>>> import numpy as np
>>> np.set_printoptions(precision=3, suppress=True, linewidth=120, floatmode="fixed")
>>> def tidy(a):
...     return np.round(a, 3) + 0
... 
>>> J = np.load("dump.npy")
>>> J
array([[ 0, -4, -4, -2, -1,  7,  3],
       [ 4,  0,  3,  5, -4,  1, -3],
       [ 4, -3,  0,  7, -4, -4,  1],
       [ 2, -5, -7,  0,  2,  5,  2],
       [ 1,  4,  4, -2,  0,  1,  0],
       [-7, -1,  4, -5, -1,  0,  3],
       [-3,  3, -1, -2,  0, -3,  0]])
>>> # skew, so no eigenvalue has a real part
>>> rng = np.random.default_rng(138592)
>>> M2 = J + rng.integers(-2, 3, (7, 6)) @ rng.integers(-2, 3, (6, 7))
>>> M2
array([[  3, -12,  -4,   0,  -2,  -2,  -2],
       [  7,   0,   0,   0,  -9,  -5,  -3],
       [  9,  -3,  -4,   1,  -6,  -7,  -1],
       [ -7, -16,   2,  -8,  -4,   9,   1],
       [ -1,   2,   6,   2,   7,  10,  -2],
       [  4,   4,  -1,  -7,   5,  -2,   0],
       [ -1,   6,  -3,   0,  -4, -12,   3]])
>>> tidy(np.linalg.svd(M2 - J, compute_uv=False))
array([24.863, 19.813, 12.163, 11.330,  2.775,  0.507,  0.000])
>>> M2 - J
array([[  3,  -8,   0,   2,  -1,  -9,  -5],
       [  3,   0,  -3,  -5,  -5,  -6,   0],
       [  5,   0,  -4,  -6,  -2,  -3,  -2],
       [ -9, -11,   9,  -8,  -6,   4,  -1],
       [ -2,  -2,   2,   4,   7,   9,  -2],
       [ 11,   5,  -5,  -2,   6,  -2,  -3],
       [  2,   3,  -2,   2,  -4,  -9,   3]])
>>> np.linalg.matrix_rank(M2 - J, tol=1e-8)
np.int64(6)
>>> x0 = np.array([1, 0, 0, 1, 2, 2, 0])
>>> tidy(np.linalg.det(J))
np.float64(0.0)
>>> tidy(np.linalg.eigvals(J).real)
array([0.000, 0.000, 0.000, 0.000, 0.000, 0.000, 0.000])
>>> q = np.linalg.solve(np.eye(7) - J, np.eye(7) + J)
>>> tidy(np.linalg.det(q))
np.float64(1.0)
>>> x0 = np.array([3, 3, 2, 3, 1, 2, 2])
>>> h1 = np.maximum(J @ x0, 0)
>>> np.maximum(J @ (3 * x0), 0)
array([ 0, 75, 42,  0, 57,  0,  0])
>>> tidy(np.tanh(J @ x0))
array([-1.000,  1.000,  1.000, -1.000,  1.000, -1.000, -1.000])
>>> np.allclose(J[:-1].T @ np.linalg.lstsq(J[:-1].T, J[-1])[0], J[-1])
True
>>> np.linalg.lstsq(J[:-1].T, J[-1])[2]
np.int32(6)
>>> np.linalg.cond(J) > 100
np.True_
>>> [round(float(x), 3) for x in np.linalg.svd(J, compute_uv=False)[:3]]
[14.786, 14.786, 7.336]
>>> X = np.load("a.npy")
>>> X
array([[ 0.578,  0.565, -0.915,  0.485, -0.110,  0.670],
       [ 0.291,  0.454, -0.397, -0.010, -0.254,  0.030],
       [-0.598, -0.951, -0.786, -0.327,  0.920, -0.991],
       [ 0.537, -0.647, -0.999,  0.854,  0.905,  0.226],
       [-0.744, -0.824,  0.735, -0.938,  0.572, -1.000],
       [ 0.446,  0.978,  0.994, -0.020, -0.980,  0.997],
       [-0.090,  0.050,  0.000, -0.647, -0.030, -0.960],
       [-0.090,  0.197,  0.872,  0.438, -0.430,  0.974],
       [ 0.397,  0.578, -0.235,  0.470, -0.405,  0.920],
       [-0.670, -0.843,  0.808, -0.273,  0.565, -0.675],
       [ 0.635,  0.989,  0.968, -0.327, -0.983,  0.969],
       [ 0.670,  0.967,  0.629,  0.129, -0.930,  0.971],
       [-0.701, -0.981, -0.778, -0.020,  0.960, -0.976],
       [-0.371, -0.881, -0.753,  0.363,  0.843, -0.478],
       [-0.371, -0.565,  0.327, -0.235,  0.371, -0.675],
       [ 0.757,  0.753, -0.986,  0.523, -0.149,  0.537],
       [-0.345, -0.774,  0.020,  0.647,  0.629,  0.869],
       [-0.090, -0.963, -1.000, -0.030,  0.986, -0.999],
       [ 0.598,  0.837,  0.040,  0.762, -0.716,  0.998],
       [-0.937, -1.000, -0.862, -0.207,  0.998, -0.999],
       [-0.670,  0.414,  1.000, -0.611, -0.894,  0.900],
       [-0.178, -0.414,  0.040,  0.188,  0.300,  0.226],
       [ 0.716,  0.598, -0.982,  0.770,  0.030,  0.925],
       [ 0.944,  0.994, -0.972,  0.380, -0.925,  0.919],
       [-0.578, -0.920, -0.100,  0.300,  0.827, -0.282],
       [-0.686, -0.905,  0.726,  0.100,  0.706, -0.139],
       [ 0.770,  0.997,  0.956, -0.749, -0.993,  0.680]])
>>> th = np.radians(30)
>>> r_ = np.eye(7)
>>> r_[2, 2] = r_[0, 0] = np.cos(th)
>>> r_[2, 0], r_[0, 2] = -np.sin(th), np.sin(th)
>>> tidy(r_)
array([[ 0.866,  0.000,  0.500,  0.000,  0.000,  0.000,  0.000],
       [ 0.000,  1.000,  0.000,  0.000,  0.000,  0.000,  0.000],
       [-0.500,  0.000,  0.866,  0.000,  0.000,  0.000,  0.000],
       [ 0.000,  0.000,  0.000,  1.000,  0.000,  0.000,  0.000],
       [ 0.000,  0.000,  0.000,  0.000,  1.000,  0.000,  0.000],
       [ 0.000,  0.000,  0.000,  0.000,  0.000,  1.000,  0.000],
       [ 0.000,  0.000,  0.000,  0.000,  0.000,  0.000,  1.000]])
>>> M2 = J @ r_.T
>>> tidy(np.linalg.svd(J, compute_uv=False)), tidy(np.linalg.svd(M2, compute_uv=False))
(array([14.786, 14.786,  7.336,  7.336,  2.749,  2.749,  0.000]), array([14.786, 14.786,  7.336,  7.336,  2.749,  2.749,  0.000]))
